$ python3 -q
>>> import numpy as np
>>> np.set_printoptions(precision=3, suppress=True, linewidth=120, sign=" ")
>>> X = np.diag(np.array([0, 1, 1, 1]))
>>> X
array([[ 0,  0,  0,  0],
       [ 0,  1,  0,  0],
       [ 0,  0,  1,  0],
       [ 0,  0,  0,  1]])
>>> # rows and columns are dependent
>>> blk = np.stack([X, -3 * X, X[::-1]])
>>> np.einsum("bij,cij->bc", blk, blk)
array([[ 3, -9,  0],
       [-9, 27,  0],
       [ 0,  0,  3]])
>>> np.linalg.det(blk)
array([ 0.,  0.,  0.])
>>> np.linalg.matrix_rank(blk)
array([ 3,  3,  3])
>>> np.linalg.matrix_rank(blk.reshape(3, -1))
np.int64(2)
>>> F = np.diag(np.array([1, -1, 2, -1])) + -3 * np.eye(4, k=1) + -3 * np.eye(4, k=-1)
>>> F
array([[ 1., -3.,  0.,  0.],
       [-3., -1., -3.,  0.],
       [ 0., -3.,  2., -3.],
       [ 0.,  0., -3., -1.]])
>>> # equal to its transpose
>>> np.round(np.linalg.norm(X), 3)
np.float64(1.732)
>>> np.abs(X).max()
np.int64(1)
>>> X.sum(axis=0)
array([ 0,  1,  1,  1])
>>> X.shape
(4, 4)
>>> X.sum(axis=1)
array([ 0,  1,  1,  1])
>>> np.linalg.matrix_rank(X)
np.int64(3)
>>> X[:, 4]
Traceback (most recent call last):
  File "<python-input-19>", line 1, in <module>
    X[:, 4]
    ~^^^^^^
IndexError: index 4 is out of bounds for axis 1 with size 4
>>> r0 = np.array([0, 2, -2])
>>> np.array([np.convolve(row, r0, "same") for row in F])
array([[  2.,  -8.,   6.,   0.],
       [ -6.,   4.,  -4.,   6.],
       [  0.,  -6.,  10., -10.],
       [  0.,   0.,  -6.,   4.]])
>>> np.correlate(F[0], F[2], "full")
array([-3., 11., -9.,  9.,  0.,  0.,  0.])
>>> O, Rm = np.linalg.qr(F)
>>> Rm.round(3) + 0
array([[-3.162,  0.   , -2.846,  0.   ],
       [ 0.   ,  4.359, -0.688,  2.065],
       [ 0.   ,  0.   , -3.664,  0.431],
       [ 0.   ,  0.   ,  0.   , -2.356]])
>>> O.shape, Rm.shape
((4, 4), (4, 4))
>>> np.trace(O @ O.T)
np.float64(4.0)
>>> x0 = np.array([-8, 7, 4, 4])
>>> y = F @ x0
>>> y
array([-29.,   5., -25., -16.])
>>> np.linalg.solve(F, y + F[:, 2])
array([-8.,  7.,  5.,  4.])
>>> np.round(np.linalg.solve(F.T, F[0]), 3) + 0
array([ 1.,  0.,  0.,  0.])
>>> np.linalg.solve(F, F[:, 3])
array([-0., -0., -0.,  1.])
>>> np.linalg.solve(F, y)
array([-8.,  7.,  4.,  4.])
>>> np.linalg.solve(F, 5 * y)
array([-40.,  35.,  20.,  20.])
>>> arr = np.array([[2.0, 1.0, 0.0, 0.0],
...     [0.0, 2.0, 1.0, 0.0],
...     [0.0, 0.0, 2.0, 1.0],
...     [0.0, 0.0, 0.0, 2.0]])
>>> out = arr[0, 0] * arr[1:] - np.outer(arr[1:, 0], arr[0])
>>> out
array([[ 0.,  4.,  2.,  0.],
       [ 0.,  0.,  4.,  2.],
       [ 0.,  0.,  0.,  4.]])
>>> np.flatnonzero(~out.round(6).any(axis=1))
array([], dtype=int64)
>>> J = np.loadtxt("data.csv", delimiter=",")
>>> J
array([[ 1.691,  1.423, -2.   ],
       [-7.32 , -0.83 , -2.   ],
       [ 1.567,  1.392, -2.   ],
       [-1.218,  0.695, -2.   ],
       [ 0.581,  1.145, -2.   ],
       [ 0.968,  1.242, -2.   ],
       [ 4.16 ,  2.04 , -2.   ],
       [ 0.564,  1.141, -2.   ],
       [-4.186, -0.046, -2.   ],
       [-2.13 ,  0.467, -2.   ],
       [ 1.967,  1.492, -2.   ],
       [-4.088, -0.022, -2.   ],
       [-0.667,  0.833, -2.   ],
       [ 4.511,  2.128, -2.   ],
       [-3.507,  0.123, -2.   ],
       [-1.428,  0.643, -2.   ],
       [-1.05 ,  0.737, -2.   ]])
>>> U, sv, VT = np.linalg.svd(J)
>>> V = VT[:(sv > 1e-8).sum()]
>>> rng = np.random.default_rng(348)
>>> x0 = J[0] + -1 * J[8] + rng.integers(2) * np.eye(3)[1]
>>> x0
array([ 5.877,  1.469,  0.   ])
>>> np.linalg.matrix_rank(np.vstack([J, x0]))
np.int64(2)
>>> round(np.linalg.norm(x0 - V.T @ V @ x0), 3)
np.float64(0.0)
>>> r = np.linalg.matrix_rank(J)
>>> r
np.int64(2)
>>> ns = np.linalg.svd(J)[2][r:].T
>>> ns[:, 0] / ns[np.abs(ns[:, 0]).round(6).argmax(), 0]
array([-0.25,  1.  ,  0.5 ])
>>> np.linalg.matrix_rank(J.T @ J), np.linalg.matrix_rank(J @ J.T)
(np.int64(2), np.int64(2))
>>> [int(np.linalg.matrix_rank(J[:, :j + 1])) for j in range(3)]
[1, 2, 2]
>>> mat = np.loadtxt("mat.csv", delimiter=",")
>>> mat
array([[-1.71 , -0.665, -0.295],
       [-2.18 , -1.403,  0.447],
       [-1.097, -0.313,  0.063],
       [ 0.966,  0.545, -0.068],
       [ 2.648,  1.306, -0.056],
       [ 0.78 ,  0.258,  0.343],
       [-0.568, -0.298, -0.161],
       [-6.67 , -3.848,  0.022],
       [-3.594, -1.473,  0.098],
       [ 2.058,  1.011, -0.223],
       [-1.485, -0.483, -0.006]])
>>> x0 = np.array([5, 6, 9])
>>> h1 = np.maximum(mat @ x0, 0)
>>> h1
array([  0.   ,   0.   ,   0.   ,   7.488,  20.572,   8.535,   0.   ,   0.   ,   0.   ,  14.349,   0.   ])
>>> np.tanh(mat @ x0)
array([-1., -1., -1.,  1.,  1.,  1., -1., -1., -1.,  1., -1.])
>>> np.maximum(mat @ x0, 0) - np.maximum(-mat @ x0, 0)
array([-15.195, -15.295,  -6.796,   7.488,  20.572,   8.535,  -6.077, -56.24 , -25.926,  14.349, -10.377])
>>> lab = mat[:, 1] > np.median(mat[:, 1])
>>> r0 = mat[lab].mean(axis=0) - mat[~lab].mean(axis=0)
>>> r0
array([ 3.966,  1.929, -0.088])
>>> np.argsort(-np.abs(r0).round(6), kind="stable")
array([ 0,  1,  2])
>>> round(np.log10(np.linalg.cond(mat)))
1
>>> np.linalg.matrix_rank(mat, rtol=0.1)
np.int64(1)
>>> np.linalg.cond(mat) > 100
np.False_
>>> np.argsort(-np.linalg.norm(mat, axis=0).round(6), kind="stable")[:3]
array([ 0,  1,  2])
>>> out = mat + rng.integers(-2, 3, (11, 1)) @ rng.integers(-2, 3, (1, 3))
>>> out
array([[  0.29 ,  -1.665,  -2.295],
       [ -2.18 ,  -1.403,   0.447],
       [ -3.097,   0.687,   2.063],
       [ -1.034,   1.545,   1.932],
       [  2.648,   1.306,  -0.056],
       [  2.78 ,  -0.742,  -1.657],
       [ -2.568,   0.702,   1.839],
       [-10.67 ,  -1.848,   4.022],
       [ -5.594,  -0.473,   2.098],
       [  6.058,  -0.989,  -4.223],
       [  2.515,  -2.483,  -4.006]])
>>> np.linalg.matrix_rank(out - mat, tol=1e-8)
np.int64(1)
>>> out - mat
array([[ 2., -1., -2.],
       [ 0.,  0.,  0.],
       [-2.,  1.,  2.],
       [-2.,  1.,  2.],
       [ 0.,  0.,  0.],
       [ 2., -1., -2.],
       [-2.,  1.,  2.],
       [-4.,  2.,  4.],
       [-2.,  1.,  2.],
       [ 4., -2., -4.],
       [ 4., -2., -4.]])
>>> np.abs(out - mat).sum(axis=1)
array([  5.,   0.,   5.,   5.,   0.,   5.,   5.,  10.,   5.,  10.,  10.])
>>> data = np.loadtxt("a.csv", delimiter=",")
>>> data
array([[ 0.,  3.,  0.,  0.],
       [ 1.,  0.,  0.,  0.],
       [ 0.,  0.,  0., -1.],
       [ 0.,  0., -1.,  0.]])
>>> data[:, 3] @ data[:, 2]
np.float64(0.0)
>>> data @ data.T
array([[ 9.,  0.,  0.,  0.],
       [ 0.,  1.,  0.,  0.],
       [ 0.,  0.,  1.,  0.],
       [ 0.,  0.,  0.,  1.]])
>>> A = np.load("dump.npy")
>>> A
array([[ 3.552, -3.379, -2.543],
       [ 1.236, -2.822, -1.309],
       [ 0.217, -3.782, -1.584],
       [-3.758,  1.856, -0.948],
       [ 1.887, -2.438, -2.614],
       [ 3.659, -1.731, -3.471],
       [-4.088,  2.245,  1.073],
       [ 2.681, -2.492, -0.419],
       [-2.399,  0.366, -1.53 ],
       [-2.332,  1.004,  1.544],
       [-1.803,  0.287,  1.336],
       [-2.112,  0.511,  0.002],
       [-1.471,  2.275,  1.011],
       [ 2.111, -2.774, -1.929],
       [ 2.247, -3.991, -3.49 ],
       [ 1.024, -3.472, -1.307],
       [-4.956,  1.118,  1.077],
       [-1.29 , -0.734,  0.567],
       [ 1.758, -1.734, -1.945],
       [-1.098,  0.509,  2.011],
       [-1.686,  0.411, -0.397],
       [ 0.735, -2.696, -2.911],
       [-2.045, -0.841,  1.615],
       [-1.704,  1.282,  0.437],
       [ 1.051, -2.542, -2.715],
       [-4.237,  0.946,  1.352],
       [-2.893,  1.506, -0.118]])
>>> dist = np.linalg.norm(A[:, None] - A[None], axis=-1)
>>> dist[:5, :5]
array([[ 0.   ,  2.683,  3.493,  9.132,  1.914],
       [ 2.683,  0.   ,  1.427,  6.852,  1.508],
       [ 3.493,  1.427,  0.   ,  6.928,  2.378],
       [ 9.132,  6.852,  6.928,  0.   ,  7.286],
       [ 1.914,  1.508,  2.378,  7.286,  0.   ]])
>>> (dist + 1e9 * np.eye(27)).round(6).argmin(axis=1)
array([ 13,  15,  15,  26,  13,   0,  25,  13,  20,  10,   9,  20,  23,   4,   0,   1,  25,  22,   4,  10,  11,  24,
        10,  11,  21,  16,   3])
>>> dist.mean(axis=1).argmax()
np.int64(5)
>>> dist[7].round(6).argsort(kind="stable")[:4]
array([  7,  13,   1,  18])
>>> Xs = mat - mat.mean(axis=0)
>>> U, sv, VT = np.linalg.svd(Xs, full_matrices=False)
>>> np.abs(U[:, 0]).argmax()
np.int64(7)
>>> VT[0] * np.sign(VT[0, np.abs(VT[0]).argmax()])
array([ 0.883,  0.469, -0.016])
>>> np.round(Xs.mean(axis=0), 3) + 0
array([ 0.,  0.,  0.])
>>> out = A + rng.integers(-2, 3, (27, 1)) @ rng.integers(-2, 3, (1, 3))
>>> out
array([[-0.448, -3.379, -6.543],
       [ 1.236, -2.822, -1.309],
       [ 2.217, -3.782,  0.416],
       [-5.758,  1.856, -2.948],
       [-2.113, -2.438, -6.614],
       [-0.341, -1.731, -7.471],
       [-0.088,  2.245,  5.073],
       [ 6.681, -2.492,  3.581],
       [-0.399,  0.366,  0.47 ],
       [-0.332,  1.004,  3.544],
       [ 0.197,  0.287,  3.336],
       [-4.112,  0.511, -1.998],
       [-5.471,  2.275, -2.989],
       [ 6.111, -2.774,  2.071],
       [ 0.247, -3.991, -5.49 ],
       [ 3.024, -3.472,  0.693],
       [-2.956,  1.118,  3.077],
       [ 0.71 , -0.734,  2.567],
       [ 5.758, -1.734,  2.055],
       [-5.098,  0.509, -1.989],
       [ 0.314,  0.411,  1.603],
       [-3.265, -2.696, -6.911],
       [-4.045, -0.841, -0.385],
       [ 2.296,  1.282,  4.437],
       [ 3.051, -2.542, -0.715],
       [-2.237,  0.946,  3.352],
       [-4.893,  1.506, -2.118]])
>>> np.round(np.linalg.svd(out - A, compute_uv=False), 3) + 0
array([ 21.726,   0.   ,   0.   ])
>>> Xs = A - A.mean(axis=0)
>>> V = np.linalg.svd(Xs)[2][:1]
>>> out = Xs - Xs @ V.T @ V
>>> out.std(axis=0)
array([ 0.626,  0.709,  0.871])
>>> np.diag(V.T @ V)
array([ 0.5  ,  0.315,  0.185])
>>> (Xs @ V.T).std(axis=0)
array([ 3.328])
>>> np.linalg.norm(out, axis=1).round(6).argmax()
np.int64(5)
>>> hat = A @ np.linalg.solve(A.T @ A, A.T)
>>> np.round(np.linalg.eigvalsh(hat), 3) + 0
array([ 0.,  0.,  0.,  0.,  0.,  0.,  0.,  0.,  0.,  0.,  0.,  0.,  0.,  0.,  0.,  0.,  0.,  0.,  0.,  0.,  0.,  0.,
        0.,  0.,  1.,  1.,  1.])
>>> round(float(np.trace(hat)), 3)
3.0
>>> feats = np.load("block17.npy")
>>> feats
array([[ 0.1,  1.6, -0.3],
       [ 0.2,  1.5,  0.7],
       [ 0.4, -0.8, -0.5],
       [ 1.5, -1.6,  0.9],
       [-0.3, -0.7,  0.4],
       [-1.4,  0.1,  2. ],
       [ 0.9, -0.3, -0.7],
       [ 0.2,  0. , -0.4],
       [ 0.1,  0.2,  1. ],
       [-1.1, -1.7, -0.5],
       [ 0.5,  5.5, -3.5],
       [-0.8, -0.5,  0.7],
       [ 0.2,  0.3,  0.3],
       [-0.7,  0. , -0.9],
       [ 0. ,  0.6,  0.3]])
>>> out = np.c_[feats[:, :1] @ np.array([[-2]]), np.array([2, -2, 0, -1, -2, 1, -2, -1, -1, -2, -2, -2, -2, -2, 2])]
>>> out
array([[-0.2,  2. ],
       [-0.4, -2. ],
       [-0.8,  0. ],
       [-3. , -1. ],
       [ 0.6, -2. ],
       [ 2.8,  1. ],
       [-1.8, -2. ],
       [-0.4, -1. ],
       [-0.2, -1. ],
       [ 2.2, -2. ],
       [-1. , -2. ],
       [ 1.6, -2. ],
       [-0.4, -2. ],
       [ 1.4, -2. ],
       [ 0. ,  2. ]])
>>> np.round(np.linalg.lstsq(feats, out[:, 0])[0], 3) + 0
array([-2.,  0.,  0.])
>>> np.round(np.linalg.norm(out - feats @ np.linalg.lstsq(feats, out)[0], axis=0), 3) + 0
array([ 0.   ,  6.378])
